$ python3 -q
>>> import numpy as np
>>> np.set_printoptions(precision=2, suppress=True, linewidth=200, legacy="1.25")
>>> K = np.array([[4.0, 1.0, 0.0, 0.0],
...     [0.0, 4.0, 1.0, 0.0],
...     [0.0, 0.0, 4.0, 1.0],
...     [0.0, 0.0, 0.0, 4.0]])
>>> def softmax(z):
...     e = np.exp(z - z.max(axis=-1, keepdims=True))
...     return e / e.sum(axis=-1, keepdims=True)
... 
>>> np.round(softmax(10 * K[2]), 2) + 0
array([0., 0., 1., 0.])
>>> softmax(K).sum(axis=1)
array([1., 1., 1., 1.])
>>> scores = K @ K.T / np.sqrt(4)
>>> np.round(softmax(scores), 2) + 0
array([[1., 0., 0., 0.],
       [0., 1., 0., 0.],
       [0., 0., 1., 0.],
       [0., 0., 0., 1.]])
>>> softmax(scores).round(6).argmax(axis=1)
array([0, 1, 2, 3])
>>> np.round(softmax(scores + np.triu(np.full(scores.shape, -np.inf), 1)), 2) + 0
array([[1., 0., 0., 0.],
       [0., 1., 0., 0.],
       [0., 0., 1., 0.],
       [0., 0., 0., 1.]])
>>> W1 = np.array([[1, 0], [2, 3], [1, 1], [3, 1]])
>>> beta = np.array([2, -4])
>>> act = np.maximum(K @ W1 + beta, 0)
>>> (act > 0).mean(axis=0)
array([1. , 0.5])
>>> np.linalg.matrix_rank(act)
2
>>> (act > 0).astype(int)
array([[1, 0],
       [1, 1],
       [1, 1],
       [1, 0]])
>>> C = np.array([[-1, -1], [3, -1]])
>>> W1 @ C
array([[-1, -1],
       [ 7, -5],
       [ 2, -2],
       [ 0, -4]])
>>> act @ C
array([[ -8.,  -8.],
       [ 16., -20.],
       [ -6., -10.],
       [-14., -14.]])
